In [1]: import numpy as np

In [2]: from numpy import linalg as LA

In [3]: np.set_printoptions(precision=2, suppress=True, linewidth=140)

In [4]: def rnd(a):
   ...:     return np.round(a, 2) + 0
   ...: 

In [5]: M2 = np.array([[-4, -1, -1, -1, 3, 0, 0, -5],
   ...:     [-3, -1, 1, -4, 0, -5, -2, 2],
   ...:     [-4, 0, -2, -4, 0, -1, 4, -1],
   ...:     [-4, 0, 3, 5, 5, 2, -3, 5],
   ...:     [-2, -3, 0, -3, 0, 1, 3, 4],
   ...:     [-1, -4, -4, 1, -3, 4, -2, 3],
   ...:     [1, 0, 2, 2, -1, -5, 4, -4],
   ...:     [-3, 2, 4, 0, -3, -5, -2, -5]])

In [6]: mat = np.tril(M2)

In [7]: mat
Out[7]: 
array([[-4,  0,  0,  0,  0,  0,  0,  0],
       [-3, -1,  0,  0,  0,  0,  0,  0],
       [-4,  0, -2,  0,  0,  0,  0,  0],
       [-4,  0,  3,  5,  0,  0,  0,  0],
       [-2, -3,  0, -3,  0,  0,  0,  0],
       [-1, -4, -4,  1, -3,  4,  0,  0],
       [ 1,  0,  2,  2, -1, -5,  4,  0],
       [-3,  2,  4,  0, -3, -5, -2, -5]])

In [8]: LA.matrix_rank(mat, rtol=0.1)
Out[8]: np.int64(6)

In [9]: mat @ mat
Out[9]: 
array([[ 16,   0,   0,   0,   0,   0,   0,   0],
       [ 15,   1,   0,   0,   0,   0,   0,   0],
       [ 24,   0,   4,   0,   0,   0,   0,   0],
       [-16,   0,   9,  25,   0,   0,   0,   0],
       [ 29,   3,  -9, -15,   0,   0,   0,   0],
       [ 30,  -3,  -5,  18, -12,  16,   0,   0],
       [ -9,  23,  30,  16,  11, -40,  16,   0],
       [ 14,  17, -12,   0,  32,  15,   2,  25]])

In [10]: rnd(np.sort(LA.eigvals(mat)))
Out[10]: array([-5., -4., -2., -1.,  0.,  4.,  4.,  5.])

In [11]: LA.matrix_rank(mat - mat[0, 0] * np.eye(8))
Out[11]: np.int64(7)
